$ python -q
>>> import numpy as np
>>> np.set_printoptions(precision=2, suppress=True, linewidth=120)
>>> W0 = np.loadtxt("arr.csv", delimiter=",")
>>> print(W0)
[[ 0.  0.  3.  2. -1. -1. -3.  2.  4. -1.  0. -2. -1.  3. -2.]
 [ 0.  0. -3. -1.  4.  1.  3.  0. -4.  2. -1. -4.  1.  1.  0.]
 [-3.  3.  0. -1.  0.  0. -3.  0. -1. -2. -1.  0.  2. -3.  2.]
 [-2.  1.  1.  0.  1. -1. -3.  0. -1. -1.  2.  0.  0.  0.  1.]
 [ 1. -4.  0. -1.  0. -1.  0.  0.  1.  0.  4.  0.  2. -3. -2.]
 [ 1. -1.  0.  1.  1.  0.  1. -3.  2.  4. -1. -2. -1.  3.  1.]
 [ 3. -3.  3.  3.  0. -1.  0.  0.  1.  3. -2.  0.  2.  0.  0.]
 [-2.  0.  0.  0.  0.  3.  0.  0.  1.  0. -2. -1.  1.  3. -3.]
 [-4.  4.  1.  1. -1. -2. -1. -1.  0.  0.  1.  2.  1.  1.  1.]
 [ 1. -2.  2.  1.  0. -4. -3.  0.  0.  0.  2. -3.  2.  2. -1.]
 [ 0.  1.  1. -2. -4.  1.  2.  2. -1. -2.  0. -2. -2.  4.  1.]
 [ 2.  4.  0.  0.  0.  2.  0.  1. -2.  3.  2.  0. -1. -2. -2.]
 [ 1. -1. -2.  0. -2.  1. -2. -1. -1. -2.  2.  1.  0.  4.  2.]
 [-3. -1.  3.  0.  3. -3.  0. -3. -1. -2. -4.  2. -4.  0.  4.]
 [ 2.  0. -2. -1.  2. -1.  0.  3. -1.  1. -1.  2. -2. -4.  0.]]
>>> other = W0 / np.sqrt((W0 ** 2).mean(axis=1, keepdims=True))
>>> print(np.linalg.matrix_rank(W0 - W0.mean(axis=1, keepdims=True)))
14
>>> print(np.linalg.matrix_rank(other) == np.linalg.matrix_rank(W0))
True
>>> print(np.linalg.norm(other, axis=1))
[3.87 3.87 3.87 3.87 3.87 3.87 3.87 3.87 3.87 3.87 3.87 3.87 3.87 3.87 3.87]
>>> Uu, sigma, vt = np.linalg.svd(W0)
>>> print(np.argmax(sigma[:-1] / (sigma[1:] + 1e-6)) + 1)
14
>>> other = Uu[:, :14] @ np.diag(sigma[:14]) @ vt[:14]
>>> print(np.round(np.abs(W0 - other).max(), 2))
0.0
>>> print(np.round(np.linalg.norm(W0 - other) / np.linalg.norm(W0), 2))
0.0
>>> print(np.linalg.matrix_rank(W0, rtol=0.05))
14
>>> Uu, sigma, vt = np.linalg.svd(W0)
>>> V = vt[:(sigma > 1e-8).sum()]
>>> rng = np.random.default_rng(834533)
>>> x = W0[6] + 2 * W0[4] + rng.integers(2) * np.eye(15)[13]
>>> print(x)
[  5. -11.   3.   1.   0.  -3.   0.   0.   3.   3.   6.   0.   6.  -6.  -4.]
>>> print(np.diag(V.T @ V))
[0.87 0.93 0.93 0.76 0.82 1.   0.99 1.   0.94 0.98 1.   0.95 0.89 0.94 0.99]
>>> print(round(float(np.linalg.norm(x - V.T @ V @ x)), 2))
0.0
>>> print(np.linalg.matrix_rank(np.vstack([W0, x])))
14
>>> C2 = W0.T @ W0
>>> print(np.trace(C2), (W0 ** 2).sum())
826.0 826.0
>>> print((W0 @ W0.T).shape)
(15, 15)
>>> print(np.allclose(C2, C2.T))
True
>>> print(np.diag(C2))
[ 63.  75.  51.  24.  53.  50.  55.  38.  49.  57.  61.  51.  46. 103.  50.]
>>> print(np.round(np.linalg.eigvalsh(C2)[::-1], 2) + 0)
[156.17 156.17 116.88 116.88  63.36  63.36  40.51  40.51  22.59  22.59  10.91  10.91   2.59   2.59   0.  ]
>>> print(np.round(np.linalg.svd(W0, compute_uv=False) ** 2, 2) + 0)
[156.17 156.17 116.88 116.88  63.36  63.36  40.51  40.51  22.59  22.59  10.91  10.91   2.59   2.59   0.  ]
>>> x = np.array([-2, -3, -3, -2, -2, -3, -1, -3, 0, 1, 3, 2, 2, -1, 1])
>>> print(np.round(np.linalg.svd(W0, compute_uv=False), 2) + 0)
[12.5  12.5  10.81 10.81  7.96  7.96  6.36  6.36  4.75  4.75  3.3   3.3   1.61  1.61  0.  ]
>>> print(round(float(np.linalg.det(W0)), 2))
0.0
>>> q = np.linalg.solve(np.eye(15) - W0, np.eye(15) + W0)
>>> print(np.round(np.linalg.det(q), 2))
1.0
>>> J = np.load("layer5.npy")
>>> print(J)
[[ 1.88 -3.53  2.56  0.69 -1.88 -0.86 -0.5  -0.17  0.2  -2.97  2.14  3.13 -1.55  1.95  3.07]
 [ 4.55 -1.29 -0.88 -1.19 -2.64  4.2   1.31 -2.35  0.27 -3.79  2.62  1.17  0.56  2.11  3.61]
 [ 2.64  3.66 -3.86 -1.37  2.41  4.76 -0.42 -3.06 -1.69  1.02 -2.94 -2.26  2.1   1.73 -2.04]
 [ 1.89  2.5  -4.42 -1.77  0.05  4.9   0.25 -2.36 -0.4   0.04 -1.42 -2.98  1.79  0.65  0.1 ]
 [ 4.96  1.43 -3.18 -1.62  0.05  5.98  0.12 -3.81 -1.17 -1.89 -0.6  -0.63  1.61  3.02  1.09]
 [ 5.57  2.07 -0.57 -0.89  1.77  4.55  1.17 -3.48 -1.81 -1.36  0.08  1.6   1.94  2.97 -1.08]
 [-4.88 -3.02 -0.88  0.46 -2.96 -3.16 -2.2   2.66  1.92  0.26 -0.44 -2.34 -2.34 -1.9   3.06]
 [-2.56  2.15 -2.42 -0.36  1.23 -0.02 -0.72  0.51 -0.03  2.59 -2.48 -3.11  0.57 -1.52 -1.91]
 [-2.55  2.28 -2.12 -0.33  1.29 -0.16 -0.35  0.64  0.02  2.64 -2.18 -2.9   0.69 -1.75 -2.14]
 [ 0.16 -0.14 -3.75 -1.51 -2.74  3.19  0.14 -0.79  1.13 -1.15  0.28 -2.95  0.42 -0.41  2.91]
 [ 3.39 -4.97  3.66  1.7  -0.11 -1.56 -3.75 -1.47 -1.58 -3.47 -0.2   4.97 -2.92  5.5   3.11]]
>>> other = J / np.linalg.norm(J, axis=1)
Traceback (most recent call last):
  File "<python-input-36>", line 1, in <module>
    other = J / np.linalg.norm(J, axis=1)
            ~~^~~~~~~~~~~~~~~~~~~~~~~~~~~
ValueError: operands could not be broadcast together with shapes (11,15) (11,) 
>>> other = J / np.linalg.norm(J, axis=1, keepdims=True)
>>> C2 = other @ other.T
>>> print((np.abs(C2) > 0.9).astype(int))
[[1 0 0 0 0 0 0 1 1 0 0]
 [0 1 0 0 0 0 0 0 0 0 0]
 [0 0 1 0 0 0 0 0 0 0 0]
 [0 0 0 1 0 0 0 0 0 0 0]
 [0 0 0 0 1 0 0 0 0 0 0]
 [0 0 0 0 0 1 1 0 0 0 0]
 [0 0 0 0 0 1 1 0 0 0 0]
 [1 0 0 0 0 0 0 1 1 0 0]
 [1 0 0 0 0 0 0 1 1 0 0]
 [0 0 0 0 0 0 0 0 0 1 0]
 [0 0 0 0 0 0 0 0 0 0 1]]
>>> print(C2[3])
[-0.5   0.38  0.9   1.    0.84  0.61 -0.41  0.38  0.34  0.7  -0.41]
>>> C2 = J.T @ J
>>> print(round(float(np.trace(C2)), 2), round((J ** 2).sum(), 2))
949.25 949.25
>>> u, v = J[3], J[1]
>>> print(round(float(u @ u), 2))
76.83
>>> print(round(float(u @ v), 2))
32.96
>>> p = (u @ v) / (u @ u) * u
>>> print(np.linalg.matrix_rank(np.outer(u, v)))
1
>>> print(p)
[ 0.81  1.07 -1.9  -0.76  0.02  2.1   0.11 -1.01 -0.17  0.02 -0.61 -1.28  0.77  0.28  0.04]
>>> print(v - p)
[ 3.74 -2.36  1.02 -0.43 -2.66  2.1   1.2  -1.34  0.44 -3.81  3.23  2.45 -0.21  1.83  3.57]
